$ python3 -q
>>> import numpy as np
>>> np.set_printoptions(suppress=True, linewidth=200)
>>> def tidy(a):
...     return np.round(a, 2) + 0
... 
>>> J = np.array([[1.06, 11.39, 11.01],
...     [2.48, 9.31, 7.49],
...     [2.52, 8.59, 6.61],
...     [1.98, 5.95, 3.96],
...     [1.65, 5.05, 3.19],
...     [0.52, 2.47, 1.26],
...     [0.15, 1.65, 0.74],
...     [-0.16, 0.85, 0.27],
...     [-0.2, 0.07, -0.04],
...     [1.33, 0.58, 0.62],
...     [1.53, 0.71, 0.72],
...     [2.21, 1.15, 1.07],
...     [10.52, 7.54, 5.31],
...     [11.48, 8.32, 5.78],
...     [13.15, 9.67, 6.61],
...     [22.01, 16.94, 10.88],
...     [28.76, 22.51, 14.04],
...     [33.0, 26.03, 15.99],
...     [61.68, 49.8, 28.72],
...     [65.16, 52.68, 30.22]])
>>> f, g = J[8], J[6]
>>> tidy(f @ f)
np.float64(0.05)
>>> p = (f @ g) / (f @ f) * f
>>> tidy(np.linalg.norm(f + g) ** 2 + np.linalg.norm(f - g) ** 2)
np.float64(6.68)
>>> tidy((g - p) @ f)
np.float64(0.0)
>>> tidy(p)
array([-0.24,  0.08, -0.05])
>>> vec = np.array([0, 0, -2])
>>> y = J @ vec
>>> tidy(np.linalg.pinv(J) @ J)
array([[1., 0., 0.],
       [0., 1., 0.],
       [0., 0., 1.]])
>>> rng = np.random.default_rng(621)
>>> y = y + 0.02 * rng.normal(size=20)
>>> print(tidy(y))
[-22.01 -14.98 -13.2   -7.91  -6.38  -2.55  -1.5   -0.54   0.08  -1.22  -1.42  -2.12 -10.6  -11.56 -13.23 -21.73 -28.06 -31.97 -57.44 -60.47]
>>> c, *_ = np.linalg.lstsq(J, y)
>>> tidy(np.linalg.norm(y - J @ c))
np.float64(0.06)
>>> tidy(c)
array([ 0.  , -0.01, -1.99])
>>> tidy(J.T @ (y - J @ c))
array([0., 0., 0.])
>>> other = J + rng.integers(-2, 3, (20, 1)) @ rng.integers(-2, 3, (1, 3))
>>> tidy(other)
array([[ 1.06, 11.39, 11.01],
       [ 6.48,  7.31,  3.49],
       [ 6.52,  6.59,  2.61],
       [ 5.98,  3.95, -0.04],
       [-2.35,  7.05,  7.19],
       [-1.48,  3.47,  3.26],
       [-1.85,  2.65,  2.74],
       [-0.16,  0.85,  0.27],
       [-0.2 ,  0.07, -0.04],
       [-2.67,  2.58,  4.62],
       [ 1.53,  0.71,  0.72],
       [ 4.21,  0.15, -0.93],
       [10.52,  7.54,  5.31],
       [13.48,  7.32,  3.78],
       [17.15,  7.67,  2.61],
       [22.01, 16.94, 10.88],
       [30.76, 21.51, 12.04],
       [35.  , 25.03, 13.99],
       [65.68, 47.8 , 24.72],
       [65.16, 52.68, 30.22]])
>>> print(tidy(other - J))
[[ 0.  0.  0.]
 [ 4. -2. -4.]
 [ 4. -2. -4.]
 [ 4. -2. -4.]
 [-4.  2.  4.]
 [-2.  1.  2.]
 [-2.  1.  2.]
 [ 0.  0.  0.]
 [ 0.  0.  0.]
 [-4.  2.  4.]
 [ 0.  0.  0.]
 [ 2. -1. -2.]
 [ 0.  0.  0.]
 [ 2. -1. -2.]
 [ 4. -2. -4.]
 [ 0.  0.  0.]
 [ 2. -1. -2.]
 [ 2. -1. -2.]
 [ 4. -2. -4.]
 [ 0.  0.  0.]]
>>> np.linalg.matrix_rank(other - J, tol=1e-8)
np.int64(1)
>>> z = other[:, 2] > np.median(other[:, 2])
>>> f = other[z].mean(axis=0) - other[~z].mean(axis=0)
>>> z.astype(int)
array([1, 0, 0, 0, 1, 0, 0, 0, 0, 1, 0, 0, 1, 1, 0, 1, 1, 1, 1, 1])
>>> print((((other - other.mean(axis=0)) @ f > 0) == z).mean())
0.75
>>> ((other - other.mean(axis=0)) @ f > 0).astype(int)
array([0, 0, 0, 0, 0, 0, 0, 0, 0, 0, 0, 0, 0, 0, 0, 1, 1, 1, 1, 1])
>>> print(np.argsort(-np.abs(f).round(6), kind="stable"))
[0 1 2]
>>> E = np.array([[3, 2], [1, 2]])
>>> E[:, 0] = 2 * E[:, 1]
>>> E
array([[4, 2],
       [4, 2]])
>>> hat = np.triu(np.array([[-2, 2], [-1, -2]]), 1) + np.eye(2)
>>> other = hat @ E @ np.linalg.inv(hat)
>>> hat @ E - E @ hat
array([[ 8., -4.],
       [ 0., -8.]])
>>> np.linalg.matrix_rank(other)
np.int64(1)
>>> other
array([[ 12., -18.],
       [  4.,  -6.]])
>>> U, sigma, Vt = np.linalg.svd(E)
>>> print(tidy(sigma))
[6.32 0.  ]
>>> other = U[:, :1] @ np.diag(sigma[:1]) @ Vt[:1]
>>> tidy(np.linalg.norm(E - other) / np.linalg.norm(E))
np.float64(0.0)
>>> print(np.linalg.matrix_rank(E, rtol=0.05))
1
>>> rank = np.linalg.matrix_rank(E)
>>> print(rank)
1
>>> N = np.linalg.svd(E)[2][rank:].T
>>> np.linalg.matrix_rank(E.T @ E), np.linalg.matrix_rank(E @ E.T)
(np.int64(1), np.int64(1))
>>> print(tidy(E @ N))
[[0.]
 [0.]]
>>> tidy(N[:, 0] / N[np.abs(N[:, 0]).round(6).argmax(), 0])
array([-0.5,  1. ])
>>> [int(np.linalg.matrix_rank(E[:, :j + 1])) for j in range(2)]
[1, 1]
>>> [int(np.linalg.matrix_rank(E[:i])) for i in range(1, len(E) + 1)]
[1, 1]
>>> other = np.array([[3, 1], [4, 3]])
>>> print(np.linalg.matrix_rank(np.vstack([E, other.T])))
2
>>> print(np.einsum("ij->j", E))
[8 4]
>>> E.shape
(2, 2)
>>> E.sum(axis=1)
array([6, 6])
>>> E[2]
Traceback (most recent call last):
  File "<python-input-56>", line 1, in <module>
    E[2]
    ~^^^
IndexError: index 2 is out of bounds for axis 0 with size 2
>>> np.linalg.rank(E)
Traceback (most recent call last):
  File "<python-input-57>", line 1, in <module>
    np.linalg.rank(E)
    ^^^^^^^^^^^^^^
AttributeError: module 'numpy.linalg' has no attribute 'rank'
>>> tidy(np.linalg.norm(E))
np.float64(6.32)
